>>> import numpy as np
>>> from numpy import linalg as LA
>>> np.set_printoptions(precision=2, suppress=True, linewidth=100, sign=" ")
>>> rng = np.random.default_rng(18)
>>> arr = (rng.random((8, 8)) < 0.3) + np.eye(8)
>>> arr /= arr.sum(axis=1, keepdims=True)
>>> arr
array([[ 0.33,  0.  ,  0.33,  0.33,  0.  ,  0.  ,  0.  ,  0.  ],
       [ 0.  ,  0.67,  0.  ,  0.  ,  0.  ,  0.  ,  0.  ,  0.33],
       [ 0.  ,  0.  ,  0.33,  0.  ,  0.33,  0.  ,  0.  ,  0.33],
       [ 0.  ,  0.5 ,  0.  ,  0.5 ,  0.  ,  0.  ,  0.  ,  0.  ],
       [ 0.  ,  0.  ,  0.  ,  0.  ,  0.33,  0.33,  0.33,  0.  ],
       [ 0.17,  0.17,  0.17,  0.  ,  0.  ,  0.17,  0.17,  0.17],
       [ 0.2 ,  0.2 ,  0.2 ,  0.  ,  0.  ,  0.  ,  0.2 ,  0.2 ],
       [ 0.  ,  0.  ,  0.  ,  0.  ,  0.  ,  0.  ,  0.  ,  1.  ]])
>>> Q, R = LA.qr(arr)
>>> np.round(Q @ R, 2) + 0
array([[ 0.33,  0.  ,  0.33,  0.33,  0.  ,  0.  ,  0.  ,  0.  ],
       [ 0.  ,  0.67,  0.  ,  0.  ,  0.  ,  0.  ,  0.  ,  0.33],
       [ 0.  ,  0.  ,  0.33,  0.  ,  0.33,  0.  ,  0.  ,  0.33],
       [ 0.  ,  0.5 ,  0.  ,  0.5 ,  0.  ,  0.  ,  0.  ,  0.  ],
       [ 0.  ,  0.  ,  0.  ,  0.  ,  0.33,  0.33,  0.33,  0.  ],
       [ 0.17,  0.17,  0.17,  0.  ,  0.  ,  0.17,  0.17,  0.17],
       [ 0.2 ,  0.2 ,  0.2 ,  0.  ,  0.  ,  0.  ,  0.2 ,  0.2 ],
       [ 0.  ,  0.  ,  0.  ,  0.  ,  0.  ,  0.  ,  0.  ,  1.  ]])
>>> np.round(Q.T @ Q, 2) + 0
array([[ 1.,  0.,  0.,  0.,  0.,  0.,  0.,  0.],
       [ 0.,  1.,  0.,  0.,  0.,  0.,  0.,  0.],
       [ 0.,  0.,  1.,  0.,  0.,  0.,  0.,  0.],
       [ 0.,  0.,  0.,  1.,  0.,  0.,  0.,  0.],
       [ 0.,  0.,  0.,  0.,  1.,  0.,  0.,  0.],
       [ 0.,  0.,  0.,  0.,  0.,  1.,  0.,  0.],
       [ 0.,  0.,  0.,  0.,  0.,  0.,  1.,  0.],
       [ 0.,  0.,  0.,  0.,  0.,  0.,  0.,  1.]])
>>> np.round(abs(R[0, 0]), 2), round(float(LA.norm(arr[:, 0])), 2)
(np.float64(0.42), 0.42)
>>> np.allclose(R.T @ R, arr.T @ arr)
True
>>> np.abs(np.diag(R))
array([ 0.42,  0.86,  0.33,  0.48,  0.33,  0.14,  0.15,  1.  ])
>>> A = np.load("arr.npy")
>>> A
array([[  7,   5,   5,   2,   1,   2,   1,   3,   2,   7,   5],
       [ -1,  -3,  -3,  -6,  -7,  -6,  -7,  -5,  -6,  -1,  -3],
       [  8,   6,   6,   3,   2,   3,   2,   4,   3,   8,   6],
       [ -6,  -8,  -8, -11, -12, -11, -12, -10, -11,  -6,  -8],
       [ -4,  -6,  -6,  -9, -10,  -9, -10,  -8,  -9,  -4,  -6],
       [  9,   7,   7,   4,   3,   4,   3,   5,   4,   9,   7],
       [ -4,  -6,  -6,  -9, -10,  -9, -10,  -8,  -9,  -4,  -6],
       [ -6,  -8,  -8, -11, -12, -11, -12, -10, -11,  -6,  -8],
       [  9,   7,   7,   4,   3,   4,   3,   5,   4,   9,   7],
       [ 10,   8,   8,   5,   4,   5,   4,   6,   5,  10,   8],
       [  0,  -2,  -2,  -5,  -6,  -5,  -6,  -4,  -5,   0,  -2]])
>>> rk = LA.matrix_rank(A)
>>> rk
np.int64(2)
>>> null = LA.svd(A)[2][rk:].T
>>> np.allclose(A @ null, 0)
True
>>> [int(LA.matrix_rank(A[:, :j + 1])) for j in range(11)]
[1, 2, 2, 2, 2, 2, 2, 2, 2, 2, 2]
